$ ipython --no-banner

In [1]: import numpy as np

In [2]: np.set_printoptions(precision=1, suppress=True, linewidth=120, legacy="1.25")

In [3]: rng = np.random.default_rng(4728)

In [4]: feats = np.eye(15, dtype=int)[rng.permutation(15)] * np.array([-1, 2, -1, -1, 2, 3, 1, 2, 0, 3, -2, 3, 1, 2, -2])

In [5]: print(feats)
[[ 0  2  0  0  0  0  0  0  0  0  0  0  0  0  0]
 [ 0  0  0  0  0  0  0  0  0  0  0  0  0  0 -2]
 [-1  0  0  0  0  0  0  0  0  0  0  0  0  0  0]
 [ 0  0 -1  0  0  0  0  0  0  0  0  0  0  0  0]
 [ 0  0  0  0  0  0  0  0  0  0  0  0  0  2  0]
 [ 0  0  0  0  2  0  0  0  0  0  0  0  0  0  0]
 [ 0  0  0  0  0  0  0  0  0  0  0  0  1  0  0]
 [ 0  0  0  0  0  3  0  0  0  0  0  0  0  0  0]
 [ 0  0  0  0  0  0  0  0  0  0 -2  0  0  0  0]
 [ 0  0  0 -1  0  0  0  0  0  0  0  0  0  0  0]
 [ 0  0  0  0  0  0  0  0  0  0  0  3  0  0  0]
 [ 0  0  0  0  0  0  0  0  0  0  0  0  0  0  0]
 [ 0  0  0  0  0  0  1  0  0  0  0  0  0  0  0]
 [ 0  0  0  0  0  0  0  2  0  0  0  0  0  0  0]
 [ 0  0  0  0  0  0  0  0  0  3  0  0  0  0  0]]

In [6]: U, sig, Vh = np.linalg.svd(feats)

In [7]: print(np.argmax(sig[:-1] / (sig[1:] + 1e-6)) + 1)
14

In [8]: print(sig)
[3. 3. 3. 2. 2. 2. 2. 2. 2. 1. 1. 1. 1. 1. 0.]

In [9]: Y = U[:, :14] @ np.diag(sig[:14]) @ Vh[:14]

In [10]: print(round(np.linalg.norm(feats - Y, 2), 1), sig[14])
0.0 0.0

In [11]: print(round(float(np.linalg.norm(feats - Y) / np.linalg.norm(feats)), 1))
0.0

In [12]: print(np.abs(feats - Y).max())
0.0

In [13]: print(np.linalg.matrix_rank(Y))
14

In [14]: theta = np.radians(135)

In [15]: r_ = np.eye(15)

In [16]: r_[0, 0] = r_[9, 9] = np.cos(theta)

In [17]: r_[0, 9], r_[9, 0] = -np.sin(theta), np.sin(theta)

In [18]: Y = feats @ r_.T

In [19]: print(np.allclose(np.linalg.norm(feats, axis=1), np.linalg.norm(Y, axis=1)))
True

In [20]: print(round(float(np.linalg.det(r_)), 1), np.round(np.trace(r_), 1))
1.0 11.6

In [21]: print(np.linalg.svd(feats, compute_uv=False), np.round(np.linalg.svd(Y, compute_uv=False), 1) + 0)
[3. 3. 3. 2. 2. 2. 2. 2. 2. 1. 1. 1. 1. 1. 0.] [3. 3. 3. 2. 2. 2. 2. 2. 2. 1. 1. 1. 1. 1. 0.]

In [22]: print(np.abs(Y - feats).max(axis=0))
[2.1 0.  0.  0.  0.  0.  0.  0.  0.  5.1 0.  0.  0.  0.  0. ]

In [23]: data = np.load("w.npy")

In [24]: print(data)
[[-0.7  3.  -4. ]
 [ 2.1  2.8  3.6]
 [-2.2  3.4  3. ]
 [-4.1  2.9  0.4]
 [ 4.5 -2.1  0.7]
 [ 3.8 -2.9  1.3]
 [ 0.7  4.7 -1.7]
 [ 0.5  3.8  3.2]
 [-0.9  2.   4.5]
 [ 2.9  2.9  2.9]
 [-0.3 -2.9 -4.1]
 [ 1.3  3.2 -3.6]
 [ 1.   4.9 -0.6]
 [-3.2  0.3  3.8]]

In [25]: Xc = data - data.mean(axis=0)

In [26]: vecs = np.linalg.svd(Xc)[2][:1]

In [27]: Y = Xc - Xc @ vecs.T @ vecs

In [28]: print(np.diag(vecs.T @ vecs))
[0.1 0.2 0.7]

In [29]: print((Xc @ vecs.T).std(axis=0))
[3.]

In [30]: print(np.cov(Xc @ vecs.T, rowvar=False))
9.692768682925125

In [31]: vec = np.array([2, -2, -2])

In [32]: target = data @ vec

In [33]: print(np.linalg.lstsq(data, target)[0])
[ 2. -2. -2.]

In [34]: print(np.linalg.solve(data.T @ data, data.T @ target))
[ 2. -2. -2.]

In [35]: print(np.round(np.linalg.pinv(data) @ data, 1) + 0)
[[1. 0. 0.]
 [0. 1. 0.]
 [0. 0. 1.]]

In [36]: target = target + 0.3 * rng.normal(size=14)

In [37]: print(target)
[  0.7  -8.2 -16.8 -14.7  11.7  10.7  -5.  -13.  -14.5  -5.5  13.7   3.5  -7.  -14.8]

In [38]: c, *_ = np.linalg.lstsq(data, target)

In [39]: print(c)
[ 2. -2. -2.]

In [40]: print(np.round(data.T @ (target - data @ c), 1) + 0)
[0. 0. 0.]

In [41]: print([round(float(np.linalg.norm(np.linalg.solve(data.T @ data + lam * np.eye(3), data.T @ target))), 2) for lam in (0, 1, 10, 100)])
[3.45, 3.42, 3.21, 2.02]

In [42]: print(round(float(np.linalg.norm(target - data @ c)), 1))
1.0
